% ipython --no-banner

In [1]: import numpy as np

In [2]: np.set_printoptions(precision=3, suppress=True, linewidth=120, legacy="1.25")

In [3]: arr = np.loadtxt("w.csv", delimiter=",")

In [4]: arr
Out[4]: 
array([[ 0.4  , -0.8  , -1.596,  1.1  ,  0.4  ,  0.   ,  0.1  , -1.2  , -0.6  ,  0.3  ],
       [-0.2  , -0.7  , -1.483, -1.   , -0.5  ,  0.5  , -0.9  ,  0.1  ,  0.1  ,  1.7  ],
       [-2.   , -1.1  , -2.245, -1.5  , -0.4  ,  1.6  , -0.8  ,  0.9  , -1.   ,  0.   ],
       [ 0.8  ,  1.1  ,  2.186, -1.3  ,  0.9  ,  1.6  , -0.8  , -1.4  ,  1.   , -0.9  ],
       [-0.7  , -0.4  , -0.837, -1.6  ,  0.9  , -1.7  , -0.5  , -1.2  , -0.1  , -1.   ],
       [-2.2  , -0.9  , -1.715,  0.1  ,  0.2  , -0.9  , -1.3  ,  0.   ,  0.9  , -0.2  ],
       [ 0.7  , -0.4  , -0.754,  0.   ,  0.8  ,  0.5  ,  0.8  ,  0.8  , -0.1  , -1.8  ],
       [ 0.2  , -1.5  , -3.046,  0.6  ,  0.4  , -1.3  ,  0.   ,  0.2  ,  0.1  ,  1.2  ],
       [-2.4  ,  0.   ,  0.037,  1.1  ,  0.1  ,  0.1  ,  1.4  ,  1.4  ,  0.9  ,  1.1  ],
       [ 0.3  , -0.9  , -1.882, -0.7  , -0.5  ,  0.2  ,  0.1  , -0.7  , -0.2  , -1.2  ],
       [ 0.9  , -0.3  , -0.562, -1.   ,  0.1  , -0.8  , -1.5  , -1.5  , -0.1  , -0.5  ],
       [ 1.   , -0.6  , -1.272,  0.   ,  0.7  ,  0.2  , -0.4  , -2.   , -1.4  ,  0.5  ],
       [-1.2  , -0.8  , -1.54 ,  1.4  , -0.4  ,  1.2  , -1.6  , -1.6  , -1.3  ,  0.2  ],
       [ 1.   , -0.2  , -0.363, -0.9  ,  1.5  ,  0.   ,  0.1  ,  0.2  ,  0.   , -1.8  ],
       [-2.1  ,  0.1  ,  0.145, -1.   , -2.1  ,  0.4  , -0.6  , -2.1  , -0.7  ,  0.5  ],
       [ 0.6  ,  0.9  ,  1.83 ,  0.   , -0.2  ,  1.8  ,  2.1  , -0.7  ,  2.7  , -0.4  ],
       [ 2.4  ,  0.5  ,  1.03 ,  0.3  , -0.2  , -0.2  ,  0.7  ,  1.5  ,  1.3  ,  0.7  ],
       [ 0.9  , -1.7  , -3.359, -0.9  ,  2.4  , -1.   , -0.3  , -1.1  ,  0.9  ,  0.4  ],
       [ 0.4  ,  0.6  ,  1.183,  0.1  , -0.7  ,  1.   , -2.5  , -0.1  , -0.2  ,  1.   ],
       [ 0.   ,  0.9  ,  1.797,  0.5  , -0.9  ,  0.2  ,  0.3  ,  0.   , -1.1  , -0.2  ],
       [ 0.7  , -1.1  , -2.096,  0.8  , -0.9  , -1.   ,  0.   , -0.4  , -0.1  , -1.2  ],
       [ 0.6  ,  0.2  ,  0.411, -0.7  , -0.3  ,  2.6  , -0.7  , -1.3  ,  0.3  ,  0.3  ],
       [ 0.1  ,  0.5  ,  1.026, -0.8  ,  1.2  , -0.3  ,  0.6  ,  0.1  , -1.5  , -2.   ],
       [ 0.4  ,  1.2  ,  2.409, -0.5  , -1.2  , -0.5  , -0.4  ,  0.4  ,  1.   , -0.3  ],
       [ 0.7  , -0.1  , -0.156,  0.7  ,  0.2  ,  1.5  ,  0.9  , -0.8  , -0.8  ,  0.2  ],
       [-2.1  ,  1.   ,  1.974,  2.   ,  1.2  , -1.   ,  0.2  ,  1.   , -0.1  ,  0.9  ],
       [-1.2  , -0.2  , -0.365,  0.2  , -0.1  ,  2.7  , -0.4  , -2.   , -0.7  , -2.3  ],
       [-0.5  , -1.5  , -3.042, -0.9  ,  0.1  , -1.1  , -0.8  , -0.4  , -0.8  , -1.2  ],
       [-0.5  , -1.1  , -2.089, -0.3  ,  1.7  , -0.6  , -0.7  , -1.3  , -0.9  , -1.7  ],
       [ 0.6  , -0.9  , -1.752,  2.1  ,  1.3  , -0.3  ,  0.   ,  0.   ,  0.8  , -1.6  ],
       [-0.4  ,  0.6  ,  1.198,  0.   , -0.6  , -0.1  , -2.1  ,  0.6  , -0.6  , -0.5  ],
       [ 1.5  , -0.5  , -1.073, -0.3  , -1.   , -0.2  ,  0.4  ,  0.7  ,  0.8  , -0.9  ],
       [ 0.6  , -0.1  , -0.165, -0.4  ,  0.2  ,  1.5  ,  1.6  ,  0.2  ,  0.1  ,  1.   ],
       [ 1.7  , -0.5  , -0.988, -0.2  , -1.1  , -0.6  ,  0.5  , -0.1  ,  0.   ,  0.2  ],
       [ 0.2  ,  0.3  ,  0.54 , -0.8  , -1.4  , -2.6  , -1.1  , -0.7  ,  1.3  , -0.3  ]])

In [5]: cov = np.cov(arr, rowvar=False)

In [6]: np.argwhere(np.triu(np.abs(np.corrcoef(arr.T)) > 0.8, 1))
Out[6]: array([[1, 2]])

In [7]: np.polyfit(arr[:, 7], arr[:, 9], 1)
Out[7]: array([ 0.186, -0.214])

In [8]: round(np.corrcoef(arr[:, 7], arr[:, 9])[0, 1], 3)
Out[8]: 0.176

In [9]: np.argsort(-arr.std(axis=0).round(6), kind="stable")
Out[9]: array([2, 5, 0, 9, 6, 7, 4, 3, 8, 1])
